In [1]: import numpy as np

In [2]: np.set_printoptions(precision=2, suppress=True, linewidth=140, legacy="1.25")

In [3]: rd = lambda a: np.round(a, 2) + 0

In [4]: M = np.load("dump.npy")

In [5]: M
Out[5]: 
array([[ 1.,  1.,  2.,  2.,  0.,  0.,  0.,  0.,  0.],
       [ 1.,  2.,  2.,  1.,  0.,  0.,  0.,  0.,  0.],
       [ 1.,  1.,  2.,  0.,  2.,  0.,  0.,  0.,  0.],
       [ 2.,  2.,  0.,  2.,  0.,  0.,  0.,  0.,  0.],
       [ 2.,  0.,  0.,  1.,  0.,  0.,  0.,  0.,  0.],
       [ 0.,  0.,  0.,  0.,  0.,  2.,  1.,  1., -1.],
       [ 0.,  0.,  0.,  0.,  0., -2., -3.,  0., -1.],
       [ 0.,  0.,  0.,  0.,  0.,  1., -1., -1.,  2.],
       [ 0.,  0.,  0.,  0.,  0., -2.,  1.,  3.,  2.]])

In [6]: # splits into 2 blocks

In [7]: r0, r1 = M[8], M[2]

In [8]: r0 @ r0
Out[8]: 18.0

In [9]: r0 @ r1
Out[9]: 0.0

In [10]: p = (r0 @ r1) / (r0 @ r0) * r0

In [11]: np.linalg.matrix_rank(np.outer(r0, r1))
Out[11]: 1

In [12]: r1 - p
Out[12]: array([1., 1., 2., 0., 2., 0., 0., 0., 0.])

In [13]: rd(np.linalg.norm(r0 + r1) ** 2 + np.linalg.norm(r0 - r1) ** 2)
Out[13]: 56.0

In [14]: M @ M
Out[14]: 
array([[ 8.,  9.,  8.,  7.,  4.,  0.,  0.,  0.,  0.],
       [ 7.,  9., 10.,  6.,  4.,  0.,  0.,  0.,  0.],
       [ 8.,  5.,  8.,  5.,  4.,  0.,  0.,  0.,  0.],
       [ 8., 10.,  8., 10.,  0.,  0.,  0.,  0.,  0.],
       [ 4.,  4.,  4.,  6.,  0.,  0.,  0.,  0.,  0.],
       [ 0.,  0.,  0.,  0.,  0.,  5., -3., -2., -3.],
       [ 0.,  0.,  0.,  0.,  0.,  4.,  6., -5.,  3.],
       [ 0.,  0.,  0.,  0.,  0., -1.,  7.,  8.,  2.],
       [ 0.,  0.,  0.,  0.,  0., -7., -6.,  1., 11.]])

In [15]: rd(np.linalg.det(M))
Out[15]: 1704.0

In [16]: A = np.load("a.npy")

In [17]: A
Out[17]: 
array([[-0.33, -0.88, -1.19, -0.97,  0.41,  0.13, -2.04,  1.19],
       [-0.74,  1.31,  0.27, -1.19,  0.39, -0.38, -1.54, -1.61],
       [ 0.35, -2.2 , -1.18,  0.45, -0.97,  0.25,  0.56, -1.06],
       [-0.37, -0.75,  1.11,  1.38,  0.22,  1.96,  0.05, -1.13],
       [-0.9 , -0.38, -1.2 , -0.29,  0.65, -0.59, -1.96,  1.39],
       [ 0.73,  2.02,  1.06,  1.32, -0.17, -1.05,  0.59,  0.18],
       [-0.4 ,  0.16, -1.52,  0.72,  1.04,  1.13, -0.89,  1.68],
       [ 0.3 , -0.24,  0.32, -0.77,  2.23,  1.38, -0.01,  1.14],
       [-1.05, -0.36, -0.32, -1.55,  0.31, -0.7 , -1.71,  1.33],
       [-2.01,  1.41, -0.55, -0.75, -0.98, -0.33, -0.13,  0.99],
       [ 0.13, -1.18, -0.8 ,  0.91, -0.07,  0.81,  1.81,  1.47],
       [-0.92, -0.73, -0.63,  0.24,  0.18,  1.74, -1.54,  1.33],
       [ 0.09, -0.62,  1.29, -1.46, -1.15,  1.05, -1.47, -0.48],
       [-1.49,  0.  ,  1.06, -1.37,  1.19, -0.63, -1.37, -0.29],
       [-0.89, -1.21, -0.36,  1.66,  0.45,  0.93, -1.66,  0.22],
       [ 0.06,  0.43,  0.27,  0.95,  1.23, -1.97,  0.78,  1.36],
       [ 1.46, -1.03, -1.32,  0.62, -1.17,  0.43, -1.3 , -0.68],
       [-0.35, -1.35,  2.23, -0.92, -0.62, -0.39, -0.27, -0.78],
       [ 1.16,  1.61, -0.54,  0.47, -1.64, -0.57,  0.84, -0.92],
       [-0.36, -1.58,  0.11,  1.26,  0.06, -0.97, -1.9 , -0.46],
       [ 0.13, -0.95, -0.07,  0.23,  1.43,  0.26, -1.96, -1.44],
       [-0.55, -0.66,  1.1 ,  1.4 ,  1.8 ,  0.7 , -1.06, -0.47],
       [-0.89,  2.02, -0.35, -0.45,  0.01,  1.05,  1.02,  1.29],
       [ 0.26,  0.55,  0.47, -0.85, -0.1 , -0.56,  2.27, -1.49],
       [ 1.41, -0.35, -0.49, -0.71,  0.37, -0.19,  0.98, -2.24],
       [ 0.78,  0.12,  0.12,  0.01,  2.35,  1.49,  0.72, -0.31],
       [-0.02,  0.92,  0.39,  0.37,  1.52, -1.26,  0.71, -1.86],
       [ 0.61,  0.1 ,  1.37, -0.26, -1.29, -1.82, -0.71, -1.09],
       [-2.02, -1.44, -0.03,  0.82, -0.05, -1.38, -0.5 , -0.06],
       [ 1.18, -2.17, -0.84,  0.24,  1.36,  0.46, -0.2 ,  0.17],
       [-1.7 ,  1.86, -1.03,  0.03, -0.26,  0.38,  0.98,  0.63],
       [ 0.2 ,  2.1 , -0.26, -1.89, -0.41, -0.16,  0.3 , -0.78],
       [-1.13, -1.28, -1.63,  0.52, -0.54,  1.63, -0.43, -0.1 ],
       [ 0.18, -0.83,  1.78,  0.15,  1.9 , -0.5 ,  0.28, -1.06],
       [-0.7 , -1.92, -0.08,  0.77, -0.23, -1.18,  1.57, -0.58]])

In [18]: Q, vecs = np.linalg.qr(A[:, :4])[0], np.linalg.qr(A[:, 4:])[0]

In [19]: sv = np.linalg.svd(Q.T @ vecs, compute_uv=False)

In [20]: rd(sv)
Out[20]: array([0.57, 0.44, 0.26, 0.15])

In [21]: rd(np.linalg.norm(Q @ Q.T - vecs @ vecs.T, 2))
Out[21]: 0.99
